$ python -q
>>> import numpy as np
>>> import numpy.linalg as la
>>> np.set_printoptions(precision=2, suppress=True, linewidth=100)
>>> feats = np.loadtxt("data.csv", delimiter=",")
>>> feats
array([[ 0.9,  0.5, -0.1, -0.6, -0.2,  1.3,  1. ,  0.3,  1.2,  0.6,  0.1, -1.8, -0.5],
       [ 0.1, -1. , -1.3, -0.9, -1. ,  1.8, -0.1, -0.2, -0.8,  5.7,  1.3,  1.3, -0.2],
       [ 0.8,  0.7,  1.2,  0. ,  0.2, -0.9, -0.3,  1.7,  0. ,  3.9,  2.3, -0.9, -0.6],
       [-0.7,  1.5,  0.1,  0.9,  1.4,  0.6, -0.4, -1.3,  0.8, -5.4, -0.1, -1.3,  0.2],
       [-0.5,  1.1,  0.3,  0.8,  1.1, -0.5,  0.4,  0.1, -0.8,  3.9,  1.6, -0.7,  0. ],
       [ 0.2,  0.1, -0.5,  1.6, -0.4,  0.4, -0.6,  0.4,  1.8,  2.1, -0.1, -0.9,  1.9],
       [-1.2,  0.2, -0.6,  0.3,  0.6,  0.9,  0.5,  0.5, -1.3,  3.3, -0.6, -0.2,  1.8],
       [-0.2, -0.2,  0.2,  0. , -0.3,  1.2, -1.9, -0.6, -0.5,  3.3,  1.4,  1. , -2.1],
       [-0.3, -0.4,  0.4,  0.2, -0.6,  0.1, -0.2, -0.7, -0.1,  0.6, -0.2,  0. , -1.4]])
>>> blk = np.stack([feats, 2 * feats, feats[::-1]])
>>> la.matrix_rank(blk)
array([9, 9, 9])
>>> def softmax(z):
...     e = np.exp(z - z.max(axis=-1, keepdims=True))
...     return e / e.sum(axis=-1, keepdims=True)
... 
>>> np.round(softmax(10 * feats[6]), 2) + 0
array([0., 0., 0., 0., 0., 0., 0., 0., 0., 1., 0., 0., 0.])
>>> att = feats @ feats.T / np.sqrt(13)
>>> softmax(att).round(6).argmax(axis=1)
array([0, 1, 2, 3, 4, 5, 6, 1, 7])
>>> softmax(att)[6] @ feats
array([-0.52, -0.19, -0.74, -0.12, -0.04,  1.08,  0.18,  0.19, -0.94,  4.31,  0.48,  0.34,  0.71])
